>>> import numpy as np
>>> import numpy.linalg as la
>>> np.set_printoptions(precision=2, suppress=True, linewidth=100)
>>> A = np.array([[4.0, 1.0, 0.0], [0.0, 4.0, 1.0], [0.0, 0.0, 4.0]])
>>> hat = np.triu(np.array([[2, 2, 3], [0, 3, 2], [3, 3, 1]]), 1) + np.eye(3)
>>> A2 = hat @ A @ la.inv(hat)
>>> np.poly(A2)
array([  1., -12.,  48., -64.])
>>> la.matrix_rank(A2)
np.int64(3)
>>> hat @ A - A @ hat
array([[0., 0., 0.],
       [0., 0., 0.],
       [0., 0., 0.]])
>>> np.round(la.det(A2), 2)
np.float64(64.0)
>>> A2
array([[4., 1., 0.],
       [0., 4., 1.],
       [0., 0., 4.]])
>>> np.trace(A2), np.trace(A)
(np.float64(12.0), np.float64(12.0))
>>> f = np.array([2, 2, 2])
>>> np.cross(A2[0, :3], A2[2, :3])
array([  4., -16.,   0.])
>>> np.array([np.convolve(row, f, "same") for row in A2])
array([[10., 10.,  2.],
       [ 8., 10., 10.],
       [ 0.,  8.,  8.]])
>>> np.convolve(A2[0], f)
array([ 8., 10., 10.,  2.,  0.])
>>> q, _ = la.qr(np.array([[-0.4, 0.8, 1.4, 0.6],
...     [-1.7, 0.7, 1.3, 0.2],
...     [0.4, 0.7, -1.1, -0.8],
...     [1.2, -0.6, 1.7, 0.6]]))
>>> w = np.array([-3, 3, 0, -4])
>>> J = q @ np.diag(w) @ q.T
>>> J
array([[-0.44,  0.77,  2.64,  1.07],
       [ 0.77, -2.97, -0.6 ,  0.5 ],
       [ 2.64, -0.6 ,  0.93, -1.27],
       [ 1.07,  0.5 , -1.27, -1.51]])
>>> np.kron(np.eye(2, dtype=int), J)
array([[-0.44,  0.77,  2.64,  1.07, -0.  ,  0.  ,  0.  ,  0.  ],
       [ 0.77, -2.97, -0.6 ,  0.5 ,  0.  , -0.  , -0.  ,  0.  ],
       [ 2.64, -0.6 ,  0.93, -1.27,  0.  , -0.  ,  0.  , -0.  ],
       [ 1.07,  0.5 , -1.27, -1.51,  0.  ,  0.  , -0.  , -0.  ],
       [-0.  ,  0.  ,  0.  ,  0.  , -0.44,  0.77,  2.64,  1.07],
       [ 0.  , -0.  , -0.  ,  0.  ,  0.77, -2.97, -0.6 ,  0.5 ],
       [ 0.  , -0.  ,  0.  , -0.  ,  2.64, -0.6 ,  0.93, -1.27],
       [ 0.  ,  0.  , -0.  , -0.  ,  1.07,  0.5 , -1.27, -1.51]])
>>> np.round(np.poly(J), 2) + 0
array([  1.,   4.,  -9., -36.,   0.])
>>> w, V = la.eigh(J)
>>> np.unique(w.round(6) + 0, return_counts=True)[1]
array([1, 1, 1, 1])
>>> V @ np.diag(w) @ V.T
array([[-0.44,  0.77,  2.64,  1.07],
       [ 0.77, -2.97, -0.6 ,  0.5 ],
       [ 2.64, -0.6 ,  0.93, -1.27],
       [ 1.07,  0.5 , -1.27, -1.51]])
>>> np.abs(V[:, -1])
array([0.59, 0.01, 0.8 , 0.09])
>>> w.sum(), round(float(np.trace(J)), 2)
(np.float64(-4.0), -4.0)
>>> np.round(la.eigvalsh(J @ J), 2) + 0
array([ 0.,  9.,  9., 16.])
>>> A2 = np.array([[1, -1], [-1, -1], [-1, -2]])
>>> F = np.kron(np.eye(3, dtype=int), A2)
>>> F
array([[ 1, -1,  0,  0,  0,  0],
       [-1, -1,  0,  0,  0,  0],
       [-1, -2,  0,  0,  0,  0],
       [ 0,  0,  1, -1,  0,  0],
       [ 0,  0, -1, -1,  0,  0],
       [ 0,  0, -1, -2,  0,  0],
       [ 0,  0,  0,  0,  1, -1],
       [ 0,  0,  0,  0, -1, -1],
       [ 0,  0,  0,  0, -1, -2]])
>>> vec = np.array([1, 5, -5, 2, -4, -3])
>>> y = F @ vec
>>> c, lr = np.zeros(6), 1 / la.norm(F, 2) ** 2
>>> for i in range(10):
...     c -= lr * F.T @ (F @ c - y)
...     if i % 2 == 0: print(i, round(la.norm(F @ c - y), 2))
... 
0 6.03
2 3.08
4 1.57
6 0.8
8 0.41
>>> c
array([ 1.04,  4.98, -4.83,  1.92, -3.93, -3.03])
